>>> import numpy as np
>>> import numpy.linalg as la
>>> np.set_printoptions(precision=2, suppress=True, linewidth=160, floatmode="fixed")
>>> W0 = np.load("mat.npy")
>>> print(W0)
[[1 1 0 0]
 [6 2 0 0]
 [0 0 1 1]
 [0 0 6 2]]
>>> # splits into 2 blocks
>>> r0 = np.array([-3, 2])
>>> print(np.cross(W0[1, :3], W0[0, :3]))
[0 0 4]
>>> print(np.correlate(W0[1], W0[0], "full"))
[0 0 6 8 2 0 0]
>>> rng = np.random.default_rng(827081)
>>> labels = rng.permutation(4)
>>> print(labels)
[0 2 3 1]
>>> B = W0[labels][:, labels]
>>> print(np.diag(B))
[1 1 2 2]
>>> print(np.sort(np.abs(la.eigvals(B))))
[1.00 1.00 4.00 4.00]
>>> x = np.array([0, 0, 2, 5])
>>> a = np.maximum(W0 @ x, 0)
>>> print(np.maximum(W0 @ x, 0) - np.maximum(-W0 @ x, 0))
[ 0  0  7 22]
>>> print(np.flatnonzero(a > 1e-9))
[2 3]
>>> print(W0 * (a > 1e-9)[:, None])
[[0 0 0 0]
 [0 0 0 0]
 [0 0 1 1]
 [0 0 6 2]]
>>> print(W0.T @ a)
[  0   0 139  51]
>>> print(a)
[ 0  0  7 22]
>>> F = np.loadtxt("x.csv", delimiter=",")
>>> print(F)
[[0.00 0.00 1.00 0.00 0.00 0.00]
 [0.00 1.00 0.00 0.00 0.00 0.00]
 [1.00 0.00 0.00 0.00 0.00 0.00]
 [0.00 0.00 0.00 0.00 1.00 0.00]
 [0.00 0.00 0.00 0.00 0.00 1.00]
 [0.00 0.00 0.00 1.00 0.00 0.00]]
>>> # columns are unit length and at right angles
>>> B = W0 / np.sqrt((W0 ** 2).mean(axis=1, keepdims=True))
>>> print(W0 - W0.mean(axis=1, keepdims=True))
[[ 0.50  0.50 -0.50 -0.50]
 [ 4.00  0.00 -2.00 -2.00]
 [-0.50 -0.50  0.50  0.50]
 [-2.00 -2.00  4.00  0.00]]
>>> print(la.matrix_rank(W0 - W0.mean(axis=1, keepdims=True)))
3
>>> print(la.matrix_rank(B) == la.matrix_rank(W0))
True
>>> print(la.norm(B, axis=1))
[2.00 2.00 2.00 2.00]
>>> q, evecs = la.qr(F[:, :2])[0], la.qr(F[:, 2:])[0]
>>> sig = la.svd(q.T @ evecs, compute_uv=False)
>>> print(np.round(la.norm(q @ q.T - evecs @ evecs.T, 2), 2))
1.0
>>> print((sig > 0.9).sum())
0
>>> print((la.matrix_power((F != 0) + (F.T != 0) + np.eye(6), 6) > 0).astype(int))
[[1 0 1 0 0 0]
 [0 1 0 0 0 0]
 [1 0 1 0 0 0]
 [0 0 0 1 1 1]
 [0 0 0 1 1 1]
 [0 0 0 1 1 1]]
>>> print(np.sort(la.eigvals(F).real))
[-1.00 -0.50 -0.50  1.00  1.00  1.00]
>>> print((F != 0).astype(int))
[[0 0 1 0 0 0]
 [0 1 0 0 0 0]
 [1 0 0 0 0 0]
 [0 0 0 0 1 0]
 [0 0 0 0 0 1]
 [0 0 0 1 0 0]]
>>> print(F @ F)
[[1.00 0.00 0.00 0.00 0.00 0.00]
 [0.00 1.00 0.00 0.00 0.00 0.00]
 [0.00 0.00 1.00 0.00 0.00 0.00]
 [0.00 0.00 0.00 0.00 0.00 1.00]
 [0.00 0.00 0.00 1.00 0.00 0.00]
 [0.00 0.00 0.00 0.00 1.00 0.00]]
>>> print(la.matrix_power(F, 2))
[[1.00 0.00 0.00 0.00 0.00 0.00]
 [0.00 1.00 0.00 0.00 0.00 0.00]
 [0.00 0.00 1.00 0.00 0.00 0.00]
 [0.00 0.00 0.00 0.00 0.00 1.00]
 [0.00 0.00 0.00 1.00 0.00 0.00]
 [0.00 0.00 0.00 0.00 1.00 0.00]]
>>> print(F @ np.ones(6))
[1.00 1.00 1.00 1.00 1.00 1.00]
>>> print(la.matrix_power(F, 100))
[[1.00 0.00 0.00 0.00 0.00 0.00]
 [0.00 1.00 0.00 0.00 0.00 0.00]
 [0.00 0.00 1.00 0.00 0.00 0.00]
 [0.00 0.00 0.00 0.00 1.00 0.00]
 [0.00 0.00 0.00 0.00 0.00 1.00]
 [0.00 0.00 0.00 1.00 0.00 0.00]]
>>> pr = np.eye(6)[2]
>>> for _ in range(4):
...     pr = pr @ F
...     print(pr.round(2))
... 
[1.00 0.00 0.00 0.00 0.00 0.00]
[0.00 0.00 1.00 0.00 0.00 0.00]
[1.00 0.00 0.00 0.00 0.00 0.00]
[0.00 0.00 1.00 0.00 0.00 0.00]
>>> labels = rng.permutation(6)
>>> print(labels)
[2 5 1 0 4 3]
>>> B = F[labels][:, labels]
>>> print(np.round(la.det(B), 2), round(float(la.det(F[labels])), 2))
-1.0 -1.0
>>> print(B)
[[0.00 0.00 0.00 1.00 0.00 0.00]
 [0.00 0.00 0.00 0.00 0.00 1.00]
 [0.00 0.00 1.00 0.00 0.00 0.00]
 [1.00 0.00 0.00 0.00 0.00 0.00]
 [0.00 1.00 0.00 0.00 0.00 0.00]
 [0.00 0.00 0.00 0.00 1.00 0.00]]
>>> print(np.allclose(B, F))
False
>>> X = np.load("a.npy")
>>> print(X)
[[-1.40 -0.50]
 [-0.30 -1.20]
 [-0.15  0.24]
 [ 0.00  0.00]
 [-0.30 -0.60]
 [-0.60  0.80]]
>>> labels = rng.permutation(2)
>>> B = X[:, labels] * rng.choice([-1, 1], 2)
>>> print(B)
[[-1.40 -0.50]
 [-0.30 -1.20]
 [-0.15  0.24]
 [ 0.00  0.00]
 [-0.30 -0.60]
 [-0.60  0.80]]
>>> U, _, Vh = la.svd(X.T @ B)
>>> print(np.round(U @ Vh, 2) + 0)
[[1.00 0.00]
 [0.00 1.00]]
>>> print(np.round(la.lstsq(X, B)[0], 2) + 0)
[[1.00 0.00]
 [0.00 1.00]]
>>> x = np.array([-3, 3])
>>> y = B @ x
>>> print(y)
[ 2.70 -2.70  1.17  0.00 -0.90  4.20]
>>> print(la.solve(B.T @ B, B.T @ y))
[-3.00  3.00]
>>> y = y + 0.3 * rng.normal(size=6)
>>> print(y)
[ 2.31 -2.77  1.30 -0.01 -1.22  4.10]
>>> beta, *_ = la.lstsq(B, y)
>>> print(beta)
[-2.74  3.09]
>>> print(beta.round())
[-3.00  3.00]
>>> print([round(float(la.norm(la.solve(B.T @ B + lam * np.eye(2), B.T @ y))), 2) for lam in (0, 1, 10, 100)])
[4.13, 2.72, 0.67, 0.08]
>>> print(round(la.norm(y - B @ beta), 2))
0.26
>>> print(np.round(B.T @ (y - B @ beta), 2) + 0)
[0.00 0.00]
>>> J = np.loadtxt("layer5.csv", delimiter=",")
>>> print(J)
[[ -3.00  15.00  -5.00]
 [  3.00  -3.00   1.00]
 [  3.00   6.00  -2.00]
 [ -5.00 -15.00   5.00]
 [  5.00 -15.00   5.00]]
>>> U, sig, Vh = la.svd(J)
>>> print(sig.round(2) + 0)
[28.32  8.66  0.00]
>>> print(np.argmax(sig[:-1] / (sig[1:] + 1e-6)) + 1)
2
>>> B = U[:, :2] @ np.diag(sig[:2]) @ Vh[:2]
>>> print(np.round(la.norm(J - B, 2), 2), round(sig[2], 2))
0.0 0.0
>>> print(round(float(la.norm(J - B) / la.norm(J)), 2))
0.0
>>> print(la.matrix_rank(J, rtol=0.05))
2
>>> print(la.matrix_rank(B))
2
>>> print(B)
[[ -3.00  15.00  -5.00]
 [  3.00  -3.00   1.00]
 [  3.00   6.00  -2.00]
 [ -5.00 -15.00   5.00]
 [  5.00 -15.00   5.00]]
>>> x = np.array([-1, 2])
>>> y = X @ x
>>> print(np.round(la.pinv(X) @ X, 2) + 0)
[[1.00 0.00]
 [0.00 1.00]]
>>> print(la.lstsq(X, y)[0])
[-1.00  2.00]
>>> y = y + 0.3 * rng.normal(size=6)
>>> print(y)
[ 0.11 -1.77  0.07  0.17 -0.83  2.74]
>>> beta, *_ = la.lstsq(X, y)
>>> print(round(float(la.norm(y - X @ beta)), 2))
0.91
>>> print([round(float(la.norm(la.solve(X.T @ X + lam * np.eye(2), X.T @ y))), 2) for lam in (0, 1, 10, 100)])
[2.23, 1.5, 0.39, 0.05]
>>> print(beta.round())
[-1.00  2.00]
>>> def softmax(z):
...     e = np.exp(z - z.max(axis=-1, keepdims=True))
...     return e / e.sum(axis=-1, keepdims=True)
... 
>>> print(np.round(softmax(J[4]), 2) + 0)
[0.50 0.00 0.50]
>>> print(np.round(softmax(J[4] + 2), 2) + 0)
[0.50 0.00 0.50]
>>> scores = J @ J.T / np.sqrt(3)
>>> print(softmax(scores).round(6).argmax(axis=1))
[0 4 0 3 4]
>>> print(np.round(softmax(scores), 2) + 0)
[[1.00 0.00 0.00 0.00 0.00]
 [0.00 0.00 0.00 0.00 1.00]
 [1.00 0.00 0.00 0.00 0.00]
 [0.00 0.00 0.00 1.00 0.00]
 [0.00 0.00 0.00 0.00 1.00]]
>>> M = np.load("sample19.npy")
>>> print(M)
[[5.00 1.00 1.00]
 [1.00 5.00 1.00]
 [1.00 1.00 5.00]]
>>> q, evecs = la.qr(M[:, :2])[0], la.qr(M[:, 2:])[0]
>>> sig = la.svd(q.T @ evecs, compute_uv=False)
>>> print((sig > 0.9).sum())
0
>>> print(np.degrees(np.arccos(sig.clip(0, 1))))
[60.94]
>>> proj = np.triu(np.array([[0, 8, 4], [9, 9, 8], [2, 0, 6]]), 1) + np.eye(3)
>>> B = proj @ M @ la.inv(proj)
>>> print(np.poly(B))
[   1.00  -15.00   72.00 -112.00]
>>> print(M - M[0])
[[ 0.00  0.00  0.00]
 [-4.00  4.00  0.00]
 [-4.00  0.00  4.00]]
>>> print(la.svd(M, compute_uv=False))
[7.00 4.00 4.00]
>>> np.zeros(3, 3)
Traceback (most recent call last):
  File "<python-input-107>", line 1, in <module>
    np.zeros(3, 3)
    ~~~~~~~~^^^^^^
TypeError: Cannot interpret '3' as a data type
>>> print(np.unravel_index(np.abs(M).argmax(), M.shape))
(np.int64(0), np.int64(0))
>>> data = np.array([[4, 5, 6], [7, 8, 9], [10, 11, 12], [13, 14, 15], [16, 17, 18]])
>>> # rank 2
>>> B = data[0, 0] * data[1:] - np.outer(data[1:, 0], data[0])
>>> print(B)
[[  0  -3  -6]
 [  0  -6 -12]
 [  0  -9 -18]
 [  0 -12 -24]]
>>> print(np.flatnonzero(~B.round(6).any(axis=1)))
[]
>>> print(la.matrix_rank(B), la.matrix_rank(data))
1 2
>>> print(la.lstsq(B[:-1].T, B[-1])[2])
1
>>> print(round(float(np.trace(la.pinv(B) @ B)), 2))
1.0
>>> print(B @ la.pinv(B) @ B)
[[  0.00  -3.00  -6.00]
 [  0.00  -6.00 -12.00]
 [  0.00  -9.00 -18.00]
 [  0.00 -12.00 -24.00]]
>>> print(np.unique(B.round(6), axis=0).shape)
(4, 3)
>>> print(np.allclose(B[:-1].T @ la.lstsq(B[:-1].T, B[-1])[0], B[-1]))
True
>>> K = np.load("dump.npy")
>>> print(K)
[[ 0 -3  0  0 -2  2 -1]
 [-3  0 -3  0  0 -2  2]
 [ 0 -3  0 -3  0  0 -2]
 [ 0  0 -3  0 -3  0  0]
 [-2  0  0 -3  0 -3  0]
 [ 2 -2  0  0 -3  0 -3]
 [-1  2 -2  0  0 -3  0]]
>>> # symmetric, so the eigenvalues are real
>>> q, evecs = la.qr(K[:, :4])[0], la.qr(K[:, 4:])[0]
>>> sig = la.svd(q.T @ evecs, compute_uv=False)
>>> print(sig)
[0.99 0.84 0.77]
>>> print(np.degrees(np.arccos(sig.clip(0, 1))))
[ 6.11 33.06 39.34]
>>> print(np.round(la.norm(q @ q.T - evecs @ evecs.T, 2), 2))
1.0
>>> ev, evecs = la.eigh(K)
>>> x = np.array([-5, -5, -8, -9, 8, 1, -7])
>>> print(la.eigvalsh(K[1:, 1:]))
[-6.05 -2.80 -1.45 -1.09  4.89  6.50]
>>> print(x @ K @ x)
-390
>>> labels = rng.permutation(7)
>>> print(labels)
[0 5 3 2 1 6 4]
>>> B = K[labels][:, labels]
>>> print(np.trace(B))
0
>>> print(B)
[[ 0  2  0  0 -3 -1 -2]
 [ 2  0  0  0 -2 -3 -3]
 [ 0  0  0 -3  0  0 -3]
 [ 0  0 -3  0 -3 -2  0]
 [-3 -2  0 -3  0  2  0]
 [-1 -3  0 -2  2  0  0]
 [-2 -3 -3  0  0  0  0]]
>>> th = np.radians(36)
>>> r_ = np.eye(7)
>>> r_[4, 4] = r_[0, 0] = np.cos(th)
>>> r_[4, 0], r_[0, 4] = -np.sin(th), np.sin(th)
>>> print(r_)
[[ 0.81  0.00  0.00  0.00  0.59  0.00  0.00]
 [ 0.00  1.00  0.00  0.00  0.00  0.00  0.00]
 [ 0.00  0.00  1.00  0.00  0.00  0.00  0.00]
 [ 0.00  0.00  0.00  1.00  0.00  0.00  0.00]
 [-0.59  0.00  0.00  0.00  0.81  0.00  0.00]
 [ 0.00  0.00  0.00  0.00  0.00  1.00  0.00]
 [ 0.00  0.00  0.00  0.00  0.00  0.00  1.00]]
>>> B = K @ r_.T
>>> print(np.allclose(la.norm(K, axis=1), la.norm(B, axis=1)))
True
>>> print(B)
[[-1.18 -3.00  0.00  0.00 -1.62  2.00 -1.00]
 [-2.43  0.00 -3.00  0.00  1.76 -2.00  2.00]
 [ 0.00 -3.00  0.00 -3.00  0.00  0.00 -2.00]
 [-1.76  0.00 -3.00  0.00 -2.43  0.00  0.00]
 [-1.62  0.00  0.00 -3.00  1.18 -3.00  0.00]
 [-0.15 -2.00  0.00  0.00 -3.60  0.00 -3.00]
 [-0.81  2.00 -2.00  0.00  0.59 -3.00  0.00]]
>>> print(la.svd(K, compute_uv=False), la.svd(B, compute_uv=False))
[8.10 6.34 5.16 3.64 1.46 1.44 0.38] [8.10 6.34 5.16 3.64 1.46 1.44 0.38]
>>> print(round(float(la.det(r_)), 2), np.round(np.trace(r_), 2))
1.0 6.62
>>> ev, evecs = la.eigh(K)
>>> print(la.eigvalsh(K @ K))
[ 0.15  2.08  2.12 13.27 26.63 40.14 65.61]
>>> print(np.abs(evecs[:, -1]).round(6).argmax())
1
>>> print(np.round(evecs.T @ evecs, 2) + 0)
[[1.00 0.00 0.00 0.00 0.00 0.00 0.00]
 [0.00 1.00 0.00 0.00 0.00 0.00 0.00]
 [0.00 0.00 1.00 0.00 0.00 0.00 0.00]
 [0.00 0.00 0.00 1.00 0.00 0.00 0.00]
 [0.00 0.00 0.00 0.00 1.00 0.00 0.00]
 [0.00 0.00 0.00 0.00 0.00 1.00 0.00]
 [0.00 0.00 0.00 0.00 0.00 0.00 1.00]]
>>> print(np.round(evecs.T @ K @ evecs, 2) + 0)
[[-6.34  0.00  0.00  0.00  0.00  0.00  0.00]
 [ 0.00 -3.64  0.00  0.00  0.00  0.00  0.00]
 [ 0.00  0.00 -1.46  0.00  0.00  0.00  0.00]
 [ 0.00  0.00  0.00 -1.44  0.00  0.00  0.00]
 [ 0.00  0.00  0.00  0.00 -0.38  0.00  0.00]
 [ 0.00  0.00  0.00  0.00  0.00  5.16  0.00]
 [ 0.00  0.00  0.00  0.00  0.00  0.00  8.10]]
>>> print(ev)
[-6.34 -3.64 -1.46 -1.44 -0.38  5.16  8.10]
>>> print((ev > 1e-8).sum(), (ev < -1e-8).sum())
2 5
>>> print(np.unique(ev.round(6) + 0, return_counts=True)[1])
[1 1 1 1 1 1 1]
>>> print(np.round(evecs @ np.diag(ev) @ evecs.T, 2) + 0)
[[ 0.00 -3.00  0.00  0.00 -2.00  2.00 -1.00]
 [-3.00  0.00 -3.00  0.00  0.00 -2.00  2.00]
 [ 0.00 -3.00  0.00 -3.00  0.00  0.00 -2.00]
 [ 0.00  0.00 -3.00  0.00 -3.00  0.00  0.00]
 [-2.00  0.00  0.00 -3.00  0.00 -3.00  0.00]
 [ 2.00 -2.00  0.00  0.00 -3.00  0.00 -3.00]
 [-1.00  2.00 -2.00  0.00  0.00 -3.00  0.00]]
>>> E = np.array([[3, 3], [3, 6]])
>>> # equal to its transpose
>>> ev, evecs = la.eigh(E)
>>> x = np.array([6, 3])
>>> print(evecs * np.maximum(ev, 0) @ evecs.T)
[[3.00 3.00]
 [3.00 6.00]]
>>> print((np.sign(evecs[:, -1].round(6)) == np.sign(evecs[0, -1].round(6))).astype(int))
[1 1]
>>> print(evecs * np.sqrt(ev) @ evecs.T)
[[1.55 0.77]
 [0.77 2.32]]
>>> print(np.abs(E).sum(axis=1).max(), np.round(np.abs(ev).max(), 2))
9 7.85
>>> print(la.eigvalsh(E[1:, 1:]))
[6.00]
>>> q, r_ = la.qr(E)
>>> print(q @ r_)
[[3.00 3.00]
 [3.00 6.00]]
>>> print(np.abs(np.diag(r_)))
[4.24 2.12]
>>> print(np.round(abs(r_[0, 0]), 2), round(float(la.norm(E[:, 0])), 2))
4.24 4.24
>>> print(np.round(q.T @ q, 2) + 0)
[[1.00 0.00]
 [0.00 1.00]]
>>> x = np.array([-2, -2])
>>> y = E @ x
>>> beta, lr = np.zeros(2), 1 / la.norm(E, 2) ** 2
>>> for i in range(30):
...     beta -= lr * E.T @ (E @ beta - y)
...     if i % 10 == 0: print(i, round(la.norm(E @ beta - y), 2))
... 
0 0.73
10 0.59
20 0.47
>>> print(beta)
[-1.71 -2.18]
>>> print(round(float(la.cond(E)), 2))
6.85
>>> th = np.radians(15)
>>> r_ = np.eye(2)
>>> r_[1, 1] = r_[0, 0] = np.cos(th)
>>> r_[1, 0], r_[0, 1] = -np.sin(th), np.sin(th)
>>> print(r_)
[[ 0.97  0.26]
 [-0.26  0.97]]
>>> B = E @ r_.T
>>> print(np.allclose(la.norm(E, axis=1), la.norm(B, axis=1)))
True
